$ ipython --no-banner

In [1]: import numpy as np

In [2]: np.set_printoptions(precision=4, suppress=True, linewidth=120, floatmode="fixed")

In [3]: K = np.loadtxt("data.csv", delimiter=",")

In [4]: K
Out[4]: 
array([[-1.0000,  0.0000,  0.0000],
       [ 0.0000, -1.0000,  0.0000],
       [ 0.0000,  0.0000,  2.0000]])

In [5]: K @ K
Out[5]: 
array([[1.0000, 0.0000, 0.0000],
       [0.0000, 1.0000, 0.0000],
       [0.0000, 0.0000, 4.0000]])

In [6]: (K + K.T) / 2
Out[6]: 
array([[-1.0000,  0.0000,  0.0000],
       [ 0.0000, -1.0000,  0.0000],
       [ 0.0000,  0.0000,  2.0000]])

In [7]: round(np.abs(np.linalg.eigvals(K)).max(), 4)
Out[7]: np.float64(2.0)

In [8]: np.linalg.matrix_power(K, 3)
Out[8]: 
array([[-1.0000,  0.0000,  0.0000],
       [ 0.0000, -1.0000,  0.0000],
       [ 0.0000,  0.0000,  8.0000]])

In [9]: np.trace(K)
Out[9]: np.float64(0.0)

In [10]: K.inv()
---------------------------------------------------------------------------
AttributeError                            Traceback (most recent call last)
Cell In[10], line 1
----> 1 K.inv()

AttributeError: 'numpy.ndarray' object has no attribute 'inv'

In [11]: np.allclose(K @ K.T, K.T @ K)
Out[11]: True

In [12]: round(np.linalg.det(K), 4)
Out[12]: np.float64(2.0)

In [13]: vec = np.array([2, 3, 1])

In [14]: K @ vec
Out[14]: array([-2.0000, -3.0000,  2.0000])

In [15]: np.linalg.norm(K @ vec) <= np.linalg.norm(K, 2) * np.linalg.norm(vec) + 1e-9
Out[15]: np.True_

In [16]: (K @ vec).argmax()
Out[16]: np.int64(2)

In [17]: np.sign((K @ vec).round(6))
Out[17]: array([-1.0000, -1.0000,  1.0000])

In [18]: K @ (2 * vec)
Out[18]: array([-4.0000, -6.0000,  4.0000])

In [19]: K @ np.ones(3)
Out[19]: array([-1.0000, -1.0000,  2.0000])

In [20]: Q = K.astype(float).copy()

In [21]: for j in range(3):
    ...:     Q[:, j] -= Q[:, :j] @ (Q[:, :j].T @ Q[:, j])
    ...:     Q[:, j] /= np.linalg.norm(Q[:, j])
    ...: 

In [22]: Q.T @ K
Out[22]: 
array([[1.0000, 0.0000, 0.0000],
       [0.0000, 1.0000, 0.0000],
       [0.0000, 0.0000, 2.0000]])

In [23]: B = K[0, 0] * K[1:] - np.outer(K[1:, 0], K[0])

In [24]: B
Out[24]: 
array([[ 0.0000,  1.0000, -0.0000],
       [ 0.0000, -0.0000, -2.0000]])

In [25]: K[:, 0] / K[0, 0]
Out[25]: array([ 1.0000, -0.0000, -0.0000])

In [26]: np.linalg.matrix_rank(B), np.linalg.matrix_rank(K)
Out[26]: (np.int64(2), np.int64(3))

In [27]: np.flatnonzero(~B.round(6).any(axis=1))
Out[27]: array([], dtype=int64)

In [28]: rng = np.random.default_rng(163)

In [29]: th = np.sort(rng.uniform(-2, 2, 24))

In [30]: mat = np.c_[th, th ** 2, th ** 3] @ np.array([[1, 1, 3, 0, 1, 4, 5, 2],
    ...:     [4, 0, 2, 1, 0, 4, 2, 3],
    ...:     [4, 5, 2, 1, 2, 2, 3, 1]])

In [31]: mat
Out[31]: 
array([[-14.6309, -35.6924, -12.0426,  -3.1850, -15.4114,  -6.7828, -22.5845,   0.1839],
       [ -9.0966, -24.8605,  -8.7176,  -1.8572, -10.9448,  -4.8227, -16.6916,   0.3700],
       [ -8.8855, -24.4310,  -8.5868,  -1.8070, -10.7670,  -4.7490, -16.4567,   0.3732],
       [ -2.7459, -10.8483,  -4.4807,  -0.3757,  -5.0852,  -2.6332,  -8.8880,   0.2287],
       [ -2.4300, -10.0425,  -4.2373,  -0.3053,  -4.7423,  -2.5233,  -8.4218,   0.1998],
       [ -1.0270,  -6.0860,  -3.0269,  -0.0054,  -3.0376,  -2.0108,  -6.0537,   0.0053],
       [ -0.1500,  -2.6489,  -1.8927,   0.1443,  -1.4958,  -1.5625,  -3.7312,  -0.2526],
       [ -0.0739,  -2.1469,  -1.7032,   0.1481,  -1.2587,  -1.4813,  -3.3323,  -0.2964],
       [ -0.0013,  -1.2475,  -1.3127,   0.1309,  -0.8139,  -1.2866,  -2.5068,  -0.3679],
       [ -0.0065,  -0.8620,  -1.1007,   0.1081,  -0.6082,  -1.1543,  -2.0633,  -0.3844],
       [ -0.0594,  -0.3518,  -0.6846,   0.0506,  -0.2979,  -0.8093,  -1.2265,  -0.3360],
       [  0.0129,   0.0123,   0.0370,   0.0002,   0.0123,   0.0496,   0.0615,   0.0249],
       [  0.0339,   0.0303,   0.0924,   0.0009,   0.0302,   0.1244,   0.1528,   0.0631],
       [  0.6476,   0.3722,   1.0033,   0.0940,   0.3120,   1.4229,   1.5670,   0.7853],
       [  1.3431,   0.7462,   1.6906,   0.2339,   0.5431,   2.4305,   2.5735,   1.3814],
       [  4.7218,   2.8830,   4.2421,   0.9923,   1.6047,   6.1271,   6.1732,   3.6298],
       [  5.1548,   3.1827,   4.5348,   1.0930,   1.7429,   6.5437,   6.5806,   3.8849],
       [ 11.5209,   7.9576,   8.5367,   2.6026,   3.8493,  12.1135,  12.1271,   7.2899],
       [ 13.6813,   9.6855,   9.8235,   3.1220,   4.5901,  13.8637,  13.9082,   8.3554],
       [ 14.6257,  10.4532,  10.3792,   3.3498,   4.9172,  14.6147,  14.6777,   8.8118],
       [ 20.3057,  15.1963,  13.6591,   4.7258,   6.9200,  18.9957,  19.2229,  11.4649],
       [ 26.0428,  20.1582,  16.8956,   6.1233,   8.9931,  23.2485,  23.7167,  14.0258],
       [ 30.7930,  24.3647,  19.5366,   7.2842,  10.7395,  26.6777,  27.3905,  16.0813],
       [ 41.8012,  34.3693,  25.5664,   9.9837,  14.8675,  34.3989,  35.7996,  20.6826]])

In [32]: rank = np.linalg.matrix_rank(mat)

In [33]: rank
Out[33]: np.int64(3)

In [34]: N = np.linalg.svd(mat)[2][rank:].T

In [35]: [int(np.linalg.matrix_rank(mat[:, :j + 1])) for j in range(8)]
Out[35]: [1, 2, 3, 3, 3, 3, 3, 3]

In [36]: N.shape
Out[36]: (8, 5)

In [37]: [int(np.linalg.matrix_rank(mat[:i])) for i in range(1, len(mat) + 1)]
Out[37]: [1, 2, 3, 3, 3, 3, 3, 3, 3, 3, 3, 3, 3, 3, 3, 3, 3, 3, 3, 3, 3, 3, 3, 3]

In [38]: cen = mat - mat.mean(axis=0)

In [39]: left, sig, Vt = np.linalg.svd(cen, full_matrices=False)

In [40]: np.round(sig ** 2 / (sig ** 2).sum(), 4) + 0
Out[40]: array([0.9642, 0.0328, 0.0031, 0.0000, 0.0000, 0.0000, 0.0000, 0.0000])

In [41]: sig.round(4) + 0
Out[41]: array([142.7636,  26.3161,   8.0345,   0.0000,   0.0000,   0.0000,   0.0000,   0.0000])

In [42]: np.linalg.matrix_rank(cen)
Out[42]: np.int64(3)

In [43]: round((sig ** 2).sum() ** 2 / (sig ** 4).sum(), 4)
Out[43]: np.float64(1.0744)

In [44]: np.abs(left[:, 0]).argmax()
Out[44]: np.int64(23)

In [45]: arr = np.array([[1, -1, 1, -1],
    ...:     [1, 0, 0, 0],
    ...:     [1, 1, 1, 1],
    ...:     [1, 2, 4, 8],
    ...:     [1, 3, 9, 27],
    ...:     [1, 4, 16, 64],
    ...:     [1, 5, 25, 125],
    ...:     [1, 6, 36, 216],
    ...:     [1, 7, 49, 343],
    ...:     [1, 8, 64, 512]])

In [46]: arr
Out[46]: 
array([[  1,  -1,   1,  -1],
       [  1,   0,   0,   0],
       [  1,   1,   1,   1],
       [  1,   2,   4,   8],
       [  1,   3,   9,  27],
       [  1,   4,  16,  64],
       [  1,   5,  25, 125],
       [  1,   6,  36, 216],
       [  1,   7,  49, 343],
       [  1,   8,  64, 512]])

In [47]: th = np.radians(90)

In [48]: r_ = np.eye(4)

In [49]: r_[2, 2] = r_[1, 1] = np.cos(th)

In [50]: r_[2, 1], r_[1, 2] = -np.sin(th), np.sin(th)

In [51]: r_.round(4) + 0
Out[51]: 
array([[ 1.0000,  0.0000,  0.0000,  0.0000],
       [ 0.0000,  0.0000,  1.0000,  0.0000],
       [ 0.0000, -1.0000,  0.0000,  0.0000],
       [ 0.0000,  0.0000,  0.0000,  1.0000]])

In [52]: B = arr @ r_.T

In [53]: np.round(np.linalg.det(r_), 4), np.trace(r_)
Out[53]: (np.float64(1.0), np.float64(2.0))

In [54]: np.abs(B - arr).max(axis=0)
Out[54]: array([ 0.0000, 56.0000, 72.0000,  0.0000])

In [55]: np.allclose(arr @ arr.T, B @ B.T)
Out[55]: True

In [56]: np.allclose(np.linalg.norm(arr, axis=1), np.linalg.norm(B, axis=1))
Out[56]: True
